% python3 -q
>>> import numpy as np
>>> np.set_printoptions(precision=2, suppress=True, linewidth=160)
>>> def rnd(a):
...     return np.round(a, 2) + 0
... 
>>> mat = np.array([[0, 1, 1, 0, 0, 3],
...     [2, 3, 3, 1, 0, 2],
...     [0, 2, 1, 1, 0, 2],
...     [3, 3, 3, 3, 3, 0],
...     [2, 3, 0, 1, 2, 2],
...     [0, 1, 2, 0, 2, 2]])
>>> u = np.array([2, -1, -2, -2, 0, 0])
>>> A2 = mat + np.outer(u, np.eye(6)[0])
>>> rnd(np.linalg.det(A2) / np.linalg.det(mat)), rnd(1 + np.linalg.solve(mat, u)[0])
(np.float64(3.09), np.float64(3.09))
>>> A2
array([[ 2.,  1.,  1.,  0.,  0.,  3.],
       [ 1.,  3.,  3.,  1.,  0.,  2.],
       [-2.,  2.,  1.,  1.,  0.,  2.],
       [ 1.,  3.,  3.,  3.,  3.,  0.],
       [ 2.,  3.,  0.,  1.,  2.,  2.],
       [ 0.,  1.,  2.,  0.,  2.,  2.]])
>>> rnd(np.linalg.matrix_power(A2, 3))
array([[  6.,  97.,  83.,  34.,  50.,  97.],
       [  4., 170., 148.,  75.,  79., 134.],
       [  1.,  97.,  68.,  48.,  40.,  59.],
       [ 54., 274., 228., 125., 126., 208.],
       [ 40., 191., 160.,  75.,  86., 178.],
       [ 20., 117.,  98.,  47.,  59.,  95.]])
>>> rnd(np.abs(np.linalg.eigvals(A2)).max())
np.float64(8.25)
>>> np.allclose(A2, A2.T)
False
>>> u, v = mat[4], mat[3]
>>> u @ v
np.int64(24)
>>> u @ u
np.int64(22)
>>> p = (u @ v) / (u @ u) * u
>>> np.linalg.matrix_rank(np.outer(u, v))
np.int64(1)
>>> rnd(p)
array([2.18, 3.27, 0.  , 1.09, 2.18, 2.18])
>>> rnd((v - p) @ u)
np.float64(0.0)
>>> rnd(v - p)
array([ 0.82, -0.27,  3.  ,  1.91,  0.82, -2.18])
>>> W2 = np.array([[5, 6, 9, 4, 4, 5, 9],
...     [7, -2, -9, -9, 8, 2, 6],
...     [4, -3, 3, -2, 9, -9, 5]])
>>> rng = np.random.default_rng(68857)
>>> W0 = rng.normal(size=(22, 3)) @ W2 + np.array([2, -2, 2, 0, -1, 0, -1])
>>> rnd(W0)
array([[  3.19, -11.69, -21.45, -15.86,   1.68,  -2.22,  -6.49],
       [ -9.26,   9.72,   4.44,  12.19, -25.74,  23.77, -12.07],
       [  2.02,   7.5 ,  21.46,  13.19,  -3.25,   4.77,   4.99],
       [  8.67,  -4.52,   9.15,  -1.29,  12.43, -11.49,   8.23],
       [ -5.5 ,   3.31,  -6.67,   2.16, -18.6 ,  18.58, -11.12],
       [ 16.61,  -0.4 ,  -8.76, -12.58,  13.04,  10.01,  14.28],
       [  3.85,  -6.6 ,   0.14,  -3.79,   5.04,  -8.34,   0.06],
       [  1.77,   2.15,   3.29,   2.44,  -4.7 ,   7.67,  -0.32],
       [ 10.62,   2.22, -10.69,  -9.12,   2.14,  17.62,   7.08],
       [ 14.9 ,   8.92,  12.32,   2.27,   9.24,  13.34,  18.54],
       [  6.21,   7.82,   8.38,   4.74,  -2.43,  15.06,   7.06],
       [ 16.56,   1.54,  16.73,   0.46,  19.68,  -5.6 ,  20.37],
       [  4.16, -12.96,  -3.03,  -8.09,  10.28, -19.19,  -1.3 ],
       [  0.03,  -8.43,  -3.39,  -4.12,   0.56,  -9.01,  -5.62],
       [  9.88,  -6.88,   2.47,  -6.13,  13.98, -11.4 ,   7.77],
       [-17.13,  -1.01,   6.52,  13.15, -25.42,   0.69, -22.71],
       [  9.99,   1.32,   9.2 ,   0.39,   8.79,   0.47,  10.74],
       [  0.  ,   2.63,  -5.08,  -0.39, -10.26,  15.33,  -4.29],
       [ 17.97,  -7.9 ,  -7.34, -15.72,  22.22,  -6.85,  15.04],
       [  3.52,   3.34,  14.2 ,   7.19,   0.13,   1.54,   4.46],
       [  1.59, -12.85,  -6.9 ,  -8.47,   5.51, -15.68,  -5.26],
       [  8.15,  -4.2 ,  11.5 ,   0.25,  12.24, -12.57,   8.19]])
>>> # null space of dimension 3
>>> mat.reshape(6, 7)
Traceback (most recent call last):
  File "<python-input-24>", line 1, in <module>
    mat.reshape(6, 7)
    ~~~~~~~~~~~^^^^^^
ValueError: cannot reshape array of size 36 into shape (6,7)
>>> mat.ravel(order="F")
array([0, 2, 0, 3, 2, 0, 1, 3, 2, 3, 3, 1, 1, 3, 1, 3, 0, 2, 0, 1, 1, 3, 1, 0, 0, 0, 0, 3, 2, 2, 3, 2, 2, 0, 2, 2])
>>> T = mat.reshape(6, 2, -1)
>>> T.shape
(6, 2, 3)
>>> T.sum(axis=1)
array([[0, 1, 4],
       [3, 3, 5],
       [1, 2, 3],
       [6, 6, 3],
       [3, 5, 2],
       [0, 3, 4]])
>>> np.einsum("ihd,jhd->hij", T, T).shape
(2, 6, 6)
